$ python -q
>>> import numpy as np
>>> from numpy import linalg as LA
>>> np.set_printoptions(precision=2, suppress=True, linewidth=160)
>>> data = np.load("test17.npy")
>>> data
array([[  6,  -6,   3],
       [  9, -14,   7],
       [  5,  -6,   3],
       [  4, -10,   5],
       [  6,  -2,   1],
       [  4, -16,   8],
       [  6, -12,   6]])
>>> np.abs(np.diag(LA.qr(data)[1])) > 1e-9
array([ True,  True, False])
>>> data @ LA.pinv(data) @ data
array([[  6.,  -6.,   3.],
       [  9., -14.,   7.],
       [  5.,  -6.,   3.],
       [  4., -10.,   5.],
       [  6.,  -2.,   1.],
       [  4., -16.,   8.],
       [  6., -12.,   6.]])
>>> LA.lstsq(data[:-1].T, data[-1])[2]
np.int32(2)
>>> Uu, sig, Vh = LA.svd(data)
>>> evecs = Vh[:(sig > 1e-8).sum()]
>>> rng = np.random.default_rng(80)
>>> x0 = data[1] + 3 * data[5] + rng.integers(2) * np.eye(3)[0]
>>> x0
array([ 22., -62.,  31.])
>>> np.round(evecs.T @ evecs, 2) + 0
array([[ 1. ,  0. ,  0. ],
       [ 0. ,  0.8, -0.4],
       [ 0. , -0.4,  0.2]])
>>> LA.matrix_rank(np.vstack([data, x0]))
np.int64(2)
>>> np.allclose(evecs.T @ evecs @ x0, x0)
True
>>> W0 = np.loadtxt("data.csv", delimiter=",")
>>> W0
array([[ 2.04,  0.99,  0.16, -1.44,  1.38,  0.96, -1.46, -0.28],
       [ 0.61, -1.18, -3.04, -0.7 ,  0.2 ,  0.66,  0.42, -1.01],
       [-0.79,  1.45, -4.62, -0.94,  0.73,  2.57, -0.59, -1.21],
       [-2.26, -1.6 ,  0.44,  1.1 , -1.2 , -1.46,  1.88,  0.58],
       [-2.39,  2.4 ,  1.44,  1.72,  0.12, -2.91, -0.94, -0.01],
       [ 1.71,  0.38,  0.34, -0.11,  0.39, -2.35, -0.45,  0.42],
       [ 2.05, -0.01, -2.26, -0.89,  1.01,  0.8 , -0.46, -0.53],
       [ 2.35,  0.38, -1.88, -1.68,  0.77,  0.91, -0.26, -0.32],
       [ 0.94,  1.81, -6.3 , -1.43,  2.04, -0.1 ,  0.41, -1.67],
       [ 2.28,  1.45, -1.4 , -1.35,  1.04,  0.11, -1.38, -0.92],
       [ 2.63,  0.47, -3.24, -0.78,  1.22, -1.14, -0.85, -1.58],
       [-3.  , -0.47,  3.7 ,  0.28, -0.12,  0.63,  1.3 ,  0.81],
       [-0.01,  0.69,  1.21,  0.86, -0.28, -2.29,  0.86,  0.19],
       [ 0.28, -0.28,  0.38, -0.02, -0.54, -0.15,  0.04,  0.15]])
>>> LA.norm(W0, axis=1).argmax()
np.int64(8)
>>> np.round(LA.norm(W0[0], 1), 2), np.round(LA.norm(W0[0], np.inf), 2)
(np.float64(8.71), np.float64(2.04))
>>> round(W0[0] @ W0[4], 2)
np.float64(-6.0)
>>> round(float(LA.norm(W0, "nuc")), 2)
33.98
>>> round(float(LA.norm(W0, 1)), 2), round(float(LA.norm(W0, np.inf)), 2)
(30.41, 14.7)
